In [1]: import numpy as np

In [2]: import numpy.linalg as la

In [3]: np.set_printoptions(suppress=True, linewidth=140)

In [4]: data = np.loadtxt("sample16.csv", delimiter=",")

In [5]: data
Out[5]: 
array([[  4.494,  -3.593,   0.614,  -1.837],
       [ 10.08 ,  -6.436,  -0.385,  -4.728],
       [  9.161,  -6.181,  -0.574,  -4.54 ],
       [ -4.948,   3.104,   0.319,   2.134],
       [ -0.423,  -2.181,   1.344,   0.359],
       [-11.14 ,   6.489,   1.174,   5.234],
       [  0.046,  -0.033,   0.772,   0.221],
       [  5.657,  -6.708,   2.01 ,  -1.969],
       [ -1.819,   3.528,  -1.612,   0.274],
       [-15.482,   9.91 ,   0.35 ,   6.9  ],
       [ 14.401, -10.447,   0.746,  -6.13 ],
       [-20.157,  14.452,  -0.541,   8.658],
       [  0.386,  -0.058,  -0.272,  -0.106],
       [ -1.05 ,  -1.517,   0.719,   0.458],
       [  0.518,   0.355,  -0.581,  -0.312],
       [ 20.255, -13.869,  -0.252,  -9.155],
       [ -6.206,   1.435,   1.226,   2.926],
       [  6.879,  -8.192,   2.112,  -2.539],
       [ -7.167,   1.97 ,   2.094,   3.761],
       [ -0.564,   2.014,  -0.464,   0.347],
       [ -2.965,   0.123,   0.124,   1.224],
       [  6.353,  -5.35 ,   0.238,  -2.891],
       [-12.944,  11.712,  -1.948,   5.21 ],
       [  7.217,  -1.254,  -2.226,  -3.842],
       [-16.577,   9.913,   0.381,   7.202],
       [  3.136,  -4.079,   1.101,  -0.956],
       [ -6.425,   3.452,  -0.045,   2.628],
       [  9.735,  -5.276,  -0.605,  -4.336],
       [  8.669,  -6.94 ,   1.241,  -3.185],
       [ -0.084,   0.956,  -0.942,  -0.397],
       [-10.888,   6.082,   0.792,   5.004],
       [ -6.513,   7.106,  -1.645,   2.337]])

In [6]: idx = data[:, 0] > np.median(data[:, 0])

In [7]: r0 = data[idx].mean(axis=0) - data[~idx].mean(axis=0)

In [8]: round((((data - data.mean(axis=0)) @ r0 > 0) == idx).mean(), 3)
Out[8]: np.float64(0.938)

In [9]: np.argsort(-np.abs(r0).round(6), kind="stable")
Out[9]: array([0, 1, 3, 2])

In [10]: r0.round(3)
Out[10]: array([14.511, -9.669,  0.046, -6.335])

In [11]: ((data - data.mean(axis=0)) @ r0 > 0).astype(int)
Out[11]: array([1, 1, 1, 0, 1, 0, 1, 1, 0, 0, 1, 0, 1, 1, 1, 1, 0, 1, 0, 0, 0, 1, 0, 1, 0, 1, 0, 1, 1, 1, 0, 0])

In [12]: mat = np.maximum(np.array([[3, 7],
    ...:     [-7, -1],
    ...:     [-6, -6],
    ...:     [0, 6],
    ...:     [-7, 5],
    ...:     [4, 8],
    ...:     [0, 0],
    ...:     [9, -5],
    ...:     [-4, -8],
    ...:     [-9, -6],
    ...:     [-2, -7],
    ...:     [-2, 7],
    ...:     [4, 2],
    ...:     [2, -4],
    ...:     [1, 5],
    ...:     [2, 3],
    ...:     [8, -3],
    ...:     [-7, -9],
    ...:     [-7, 3],
    ...:     [-6, -9],
    ...:     [-7, 2],
    ...:     [4, -7],
    ...:     [0, 8],
    ...:     [6, 4],
    ...:     [-1, 7],
    ...:     [-4, -1],
    ...:     [-4, -9],
    ...:     [7, -1],
    ...:     [-7, -8],
    ...:     [1, 6],
    ...:     [-9, -2],
    ...:     [-9, -8]]) @ np.array([[1, -3, -1, 0, 2, -1], [-1, 0, 1, 1, 0, -1]]) + np.array([2, 8, 9, 2, 4, 2]), 0)

In [13]: mat
Out[13]: 
array([[ 0,  0, 13,  9, 10,  0],
       [ 0, 29, 15,  1,  0, 10],
       [ 2, 26,  9,  0,  0, 14],
       [ 0,  8, 15,  8,  4,  0],
       [ 0, 29, 21,  7,  0,  4],
       [ 0,  0, 13, 10, 12,  0],
       [ 2,  8,  9,  2,  4,  2],
       [16,  0,  0,  0, 22,  0],
       [ 6, 20,  5,  0,  0, 14],
       [ 0, 35, 12,  0,  0, 17],
       [ 7, 14,  4,  0,  0, 11],
       [ 0, 14, 18,  9,  0,  0],
       [ 4,  0,  7,  4, 12,  0],
       [ 8,  2,  3,  0,  8,  4],
       [ 0,  5, 13,  7,  6,  0],
       [ 1,  2, 10,  5,  8,  0],
       [13,  0,  0,  0, 20,  0],
       [ 4, 29,  7,  0,  0, 18],
       [ 0, 29, 19,  5,  0,  6],
       [ 5, 26,  6,  0,  0, 17],
       [ 0, 29, 18,  4,  0,  7],
       [13,  0,  0,  0, 12,  5],
       [ 0,  8, 17, 10,  4,  0],
       [ 4,  0,  7,  6, 16,  0],
       [ 0, 11, 17,  9,  2,  0],
       [ 0, 20, 12,  1,  0,  7],
       [ 7, 20,  4,  0,  0, 15],
       [10,  0,  1,  1, 18,  0],
       [ 3, 29,  8,  0,  0, 17],
       [ 0,  5, 14,  8,  6,  0],
       [ 0, 35, 16,  0,  0, 13],
       [ 1, 35, 10,  0,  0, 19]])

In [14]: Ac = mat - mat.mean(axis=0)

In [15]: evecs = la.svd(Ac)[2][:3]

In [16]: Y = Ac - Ac @ evecs.T @ evecs

In [17]: la.norm(Y, axis=1).round(6).argmax()
Out[17]: np.int64(5)

In [18]: np.round(Y.std(axis=0), 3)
Out[18]: array([1.453, 0.237, 0.375, 1.176, 0.99 , 1.225])

In [19]: rng = np.random.default_rng(8011)

In [20]: M = np.eye(6, dtype=int)[rng.permutation(6)]

In [21]: M
Out[21]: 
array([[0, 0, 1, 0, 0, 0],
       [1, 0, 0, 0, 0, 0],
       [0, 0, 0, 0, 0, 1],
       [0, 0, 0, 0, 1, 0],
       [0, 0, 0, 1, 0, 0],
       [0, 1, 0, 0, 0, 0]])

In [22]: Y = la.invert(M)
---------------------------------------------------------------------------
AttributeError                            Traceback (most recent call last)
Cell In[22], line 1
----> 1 Y = la.invert(M)

AttributeError: module 'numpy.linalg' has no attribute 'invert'

In [23]: Y = la.inv(M)

In [24]: np.round(la.det(M) * Y, 3)
Out[24]: 
array([[0., 1., 0., 0., 0., 0.],
       [0., 0., 0., 0., 0., 1.],
       [1., 0., 0., 0., 0., 0.],
       [0., 0., 0., 0., 1., 0.],
       [0., 0., 0., 1., 0., 0.],
       [0., 0., 1., 0., 0., 0.]])

In [25]: np.round(la.inv(Y), 3)
Out[25]: 
array([[0., 0., 1., 0., 0., 0.],
       [1., 0., 0., 0., 0., 0.],
       [0., 0., 0., 0., 0., 1.],
       [0., 0., 0., 0., 1., 0.],
       [0., 0., 0., 1., 0., 0.],
       [0., 1., 0., 0., 0., 0.]])

In [26]: np.allclose(Y, M.T)
Out[26]: True

In [27]: np.round(la.cond(M), 3)
Out[27]: np.float64(1.0)

In [28]: np.round(la.pinv(M), 3)
Out[28]: 
array([[0., 1., 0., 0., 0., 0.],
       [0., 0., 0., 0., 0., 1.],
       [1., 0., 0., 0., 0., 0.],
       [0., 0., 0., 0., 1., 0.],
       [0., 0., 0., 1., 0., 0.],
       [0., 0., 1., 0., 0., 0.]])

In [29]: M.T @ M
Out[29]: 
array([[1, 0, 0, 0, 0, 0],
       [0, 1, 0, 0, 0, 0],
       [0, 0, 1, 0, 0, 0],
       [0, 0, 0, 1, 0, 0],
       [0, 0, 0, 0, 1, 0],
       [0, 0, 0, 0, 0, 1]])

In [30]: M @ M.T
Out[30]: 
array([[1, 0, 0, 0, 0, 0],
       [0, 1, 0, 0, 0, 0],
       [0, 0, 1, 0, 0, 0],
       [0, 0, 0, 1, 0, 0],
       [0, 0, 0, 0, 1, 0],
       [0, 0, 0, 0, 0, 1]])

In [31]: np.round(la.norm(M, axis=0), 3)
Out[31]: array([1., 1., 1., 1., 1., 1.])

In [32]: np.round(la.svd(M, compute_uv=False), 3)
Out[32]: array([1., 1., 1., 1., 1., 1.])

In [33]: M - M[0]
Out[33]: 
array([[ 0,  0,  0,  0,  0,  0],
       [ 1,  0, -1,  0,  0,  0],
       [ 0,  0, -1,  0,  0,  1],
       [ 0,  0, -1,  0,  1,  0],
       [ 0,  0, -1,  1,  0,  0],
       [ 0,  1, -1,  0,  0,  0]])

In [34]: np.diff(M, axis=0)
Out[34]: 
array([[ 1,  0, -1,  0,  0,  0],
       [-1,  0,  0,  0,  0,  1],
       [ 0,  0,  0,  0,  1, -1],
       [ 0,  0,  0,  1, -1,  0],
       [ 0,  1,  0, -1,  0,  0]])

In [35]: np.round(M.mean(axis=0), 3)
Out[35]: array([0.167, 0.167, 0.167, 0.167, 0.167, 0.167])

In [36]: M.sum(axis=0)
Out[36]: array([1, 1, 1, 1, 1, 1])

In [37]: np.allclose(M @ M.T, M.T @ M)
Out[37]: True

In [38]: (M + M.T) / 2
Out[38]: 
array([[0. , 0.5, 0.5, 0. , 0. , 0. ],
       [0.5, 0. , 0. , 0. , 0. , 0.5],
       [0.5, 0. , 0. , 0. , 0. , 0.5],
       [0. , 0. , 0. , 0. , 1. , 0. ],
       [0. , 0. , 0. , 1. , 0. , 0. ],
       [0. , 0.5, 0.5, 0. , 0. , 0. ]])

In [39]: vec = np.array([-2, 0, 0, 1, 0, 0])

In [40]: np.round(la.norm(vec), 3), round(la.norm(M @ vec), 3)
Out[40]: (np.float64(2.236), np.float64(2.236))

In [41]: 6 - la.matrix_rank(M - np.eye(6), tol=1e-8)
Out[41]: np.int64(2)

In [42]: K = np.loadtxt("out0.csv", delimiter=",")

In [43]: K
Out[43]: 
array([[3., 0., 2., 0., 0., 0., 3.],
       [3., 2., 1., 1., 0., 0., 1.],
       [0., 2., 3., 2., 0., 0., 0.]])

In [44]: # column 5 repeats column 4

In [45]: Y = K[0, 0] * K[1:] - np.outer(K[1:, 0], K[0])

In [46]: Y
Out[46]: 
array([[ 0.,  6., -3.,  3.,  0.,  0., -6.],
       [ 0.,  6.,  9.,  6.,  0.,  0.,  0.]])

In [47]: K[:, 0] / K[0, 0]
Out[47]: array([1., 1., 0.])

In [48]: np.flatnonzero(~Y.round(6).any(axis=1))
Out[48]: array([], dtype=int64)

In [49]: W0 = np.loadtxt("run5.csv", delimiter=",")

In [50]: W0
Out[50]: 
array([[ -1.,  -5.,   2.,  -3.,   0.],
       [ -3.,  -8.,  -3.,   2.,   0.],
       [ -5.,  -4.,  -7.,   5.,   0.],
       [ -1.,  -9.,  -2.,   8.,   5.],
       [ -1.,  -8.,  -1.,   4.,   4.],
       [  2.,  -8.,  -5.,   8.,   1.],
       [  4., -12., -10.,   8.,  -3.],
       [  6.,  -7., -15.,   3.,   2.],
       [ 10.,  -5., -16.,   5.,   1.],
       [  8.,  -9., -18.,   1.,   2.],
       [ 13.,  -5., -21.,   1.,   2.],
       [ 16.,  -4., -26.,   0.,   7.],
       [ 12.,  -8., -27.,  -3.,   3.],
       [  7.,  -5., -31.,  -7.,   1.],
       [  6.,  -5., -26.,  -5.,   6.],
       [  1.,  -6., -27.,  -2.,   2.],
       [  6.,  -8., -25.,  -7.,   0.],
       [  3., -13., -21.,  -7.,   0.],
       [ -2., -13., -18.,  -8.,   0.],
       [  1., -17., -20.,  -8.,   0.],
       [  0., -20., -15.,  -6.,   2.],
       [ -2., -21., -11., -10.,   4.],
       [  3., -19., -10.,  -9.,   3.],
       [  4., -21.,  -7.,  -8.,   7.],
       [ -1., -17., -10.,  -5.,  12.],
       [  2., -17., -15.,   0.,  15.],
       [ -2., -22., -14.,   5.,  13.],
       [  1., -18.,  -9.,   3.,  12.],
       [  0., -22., -11.,   7.,  13.],
       [ -3., -19.,  -9.,  10.,  16.],
       [  0., -19., -14.,  10.,  16.]])

In [51]: def softmax(z):
    ...:     e = np.exp(z - z.max(axis=-1, keepdims=True))
    ...:     return e / e.sum(axis=-1, keepdims=True)
    ...: 

In [52]: np.round(softmax(10 * W0[12]), 3) + 0
Out[52]: array([1., 0., 0., 0., 0.])

In [53]: S = W0 @ W0.T / np.sqrt(5)

In [54]: softmax(S).round(6).argmax(axis=1)
Out[54]: array([21, 26, 30, 30, 30, 30, 30, 12, 11, 12, 11, 11, 13, 13, 13, 13, 13, 13, 13, 13, 19, 21, 21, 23, 26, 26, 26, 26, 30, 30, 30])

In [55]: Ac = (W0 - W0.mean(axis=0)) / W0.std(axis=0)

In [56]: np.round(Ac.std(axis=0), 3)
Out[56]: array([1., 1., 1., 1., 1.])

In [57]: np.argwhere(np.abs(Ac) > 2)
Out[57]: 
array([[10,  0],
       [11,  0],
       [29,  4],
       [30,  4]])

In [58]: c = la.lstsq(np.delete(Ac, 2, axis=1), Ac[:, 2])[0]

In [59]: c.round(3)
Out[59]: array([-0.545, -0.166,  0.419, -0.236])

In [60]: round(float(1 - np.var(Ac[:, 2] - np.delete(Ac, 2, axis=1) @ c)), 3)
Out[60]: 0.52
